% python3 -q
>>> import numpy as np
>>> import numpy.linalg as la
>>> np.set_printoptions(precision=3, suppress=True, linewidth=120)
>>> mat = np.array([[0, 0, 0, 0, 0, 0],
...     [3, 1, 3, 1, 3, 1],
...     [4, 3, 4, 3, 4, 3],
...     [0, 0, 0, 0, 0, 0],
...     [3, 1, 3, 1, 3, 1],
...     [4, 3, 4, 3, 4, 3]])
>>> mat
array([[0, 0, 0, 0, 0, 0],
       [3, 1, 3, 1, 3, 1],
       [4, 3, 4, 3, 4, 3],
       [0, 0, 0, 0, 0, 0],
       [3, 1, 3, 1, 3, 1],
       [4, 3, 4, 3, 4, 3]])
>>> # column 2 repeats column 0
>>> rank = la.matrix_rank(mat)
>>> rank
np.int64(2)
>>> null = la.svd(mat)[2][rank:].T
>>> [int(la.matrix_rank(mat[:i])) for i in range(1, len(mat) + 1)]
[0, 1, 2, 2, 2, 2]
>>> np.round(mat @ null, 3) + 0
array([[0., 0., 0., 0.],
       [0., 0., 0., 0.],
       [0., 0., 0., 0.],
       [0., 0., 0., 0.],
       [0., 0., 0., 0.],
       [0., 0., 0., 0.]])
>>> Uu, s, VT = la.svd(mat)
>>> V = VT[:(s > 1e-8).sum()]
>>> rng = np.random.default_rng(518186)
>>> vec = mat[2] + 3 * mat[4] + rng.integers(2) * np.eye(6)[3]
>>> vec
array([13.,  6., 13.,  6., 13.,  6.])
>>> np.round(V.T @ V, 3) + 0
array([[0.333, 0.   , 0.333, 0.   , 0.333, 0.   ],
       [0.   , 0.333, 0.   , 0.333, 0.   , 0.333],
       [0.333, 0.   , 0.333, 0.   , 0.333, 0.   ],
       [0.   , 0.333, 0.   , 0.333, 0.   , 0.333],
       [0.333, 0.   , 0.333, 0.   , 0.333, 0.   ],
       [0.   , 0.333, 0.   , 0.333, 0.   , 0.333]])
>>> np.allclose(V.T @ V @ vec, vec)
True
>>> la.matrix_rank(np.vstack([mat, vec]))
np.int64(2)
>>> np.diag(V.T @ V)
array([0.333, 0.333, 0.333, 0.333, 0.333, 0.333])
>>> idx = rng.permutation(6)
>>> idx
array([5, 4, 0, 2, 3, 1])
>>> B = mat[idx][:, idx]
>>> B
array([[3, 4, 4, 4, 3, 3],
       [1, 3, 3, 3, 1, 1],
       [0, 0, 0, 0, 0, 0],
       [3, 4, 4, 4, 3, 3],
       [0, 0, 0, 0, 0, 0],
       [1, 3, 3, 3, 1, 1]])
>>> np.diag(B)
array([3, 3, 0, 4, 0, 1])
>>> la.cond(mat) > 100
np.True_
>>> round(float(la.norm(mat, 2) / la.norm(mat)), 3)
0.99
>>> theta = np.deg2rad(72)
>>> W0 = np.eye(12)
>>> W0[np.ix_([4, 7], [4, 7])] = [[np.cos(theta), -np.sin(theta)], [np.sin(theta), np.cos(theta)]]
>>> W0
array([[ 1.   ,  0.   ,  0.   ,  0.   ,  0.   ,  0.   ,  0.   ,  0.   ,  0.   ,  0.   ,  0.   ,  0.   ],
       [ 0.   ,  1.   ,  0.   ,  0.   ,  0.   ,  0.   ,  0.   ,  0.   ,  0.   ,  0.   ,  0.   ,  0.   ],
       [ 0.   ,  0.   ,  1.   ,  0.   ,  0.   ,  0.   ,  0.   ,  0.   ,  0.   ,  0.   ,  0.   ,  0.   ],
       [ 0.   ,  0.   ,  0.   ,  1.   ,  0.   ,  0.   ,  0.   ,  0.   ,  0.   ,  0.   ,  0.   ,  0.   ],
       [ 0.   ,  0.   ,  0.   ,  0.   ,  0.309,  0.   ,  0.   , -0.951,  0.   ,  0.   ,  0.   ,  0.   ],
       [ 0.   ,  0.   ,  0.   ,  0.   ,  0.   ,  1.   ,  0.   ,  0.   ,  0.   ,  0.   ,  0.   ,  0.   ],
       [ 0.   ,  0.   ,  0.   ,  0.   ,  0.   ,  0.   ,  1.   ,  0.   ,  0.   ,  0.   ,  0.   ,  0.   ],
       [ 0.   ,  0.   ,  0.   ,  0.   ,  0.951,  0.   ,  0.   ,  0.309,  0.   ,  0.   ,  0.   ,  0.   ],
       [ 0.   ,  0.   ,  0.   ,  0.   ,  0.   ,  0.   ,  0.   ,  0.   ,  1.   ,  0.   ,  0.   ,  0.   ],
       [ 0.   ,  0.   ,  0.   ,  0.   ,  0.   ,  0.   ,  0.   ,  0.   ,  0.   ,  1.   ,  0.   ,  0.   ],
       [ 0.   ,  0.   ,  0.   ,  0.   ,  0.   ,  0.   ,  0.   ,  0.   ,  0.   ,  0.   ,  1.   ,  0.   ],
       [ 0.   ,  0.   ,  0.   ,  0.   ,  0.   ,  0.   ,  0.   ,  0.   ,  0.   ,  0.   ,  0.   ,  1.   ]])
>>> idx = rng.permutation(12)
>>> idx
array([ 1,  8,  5,  3,  2,  9, 11, 10,  6,  7,  0,  4])
>>> B = W0[idx][:, idx]
>>> np.diag(B)
array([1.   , 1.   , 1.   , 1.   , 1.   , 1.   , 1.   , 1.   , 1.   , 0.309, 1.   , 0.309])
>>> round(np.trace(B), 3)
np.float64(10.618)
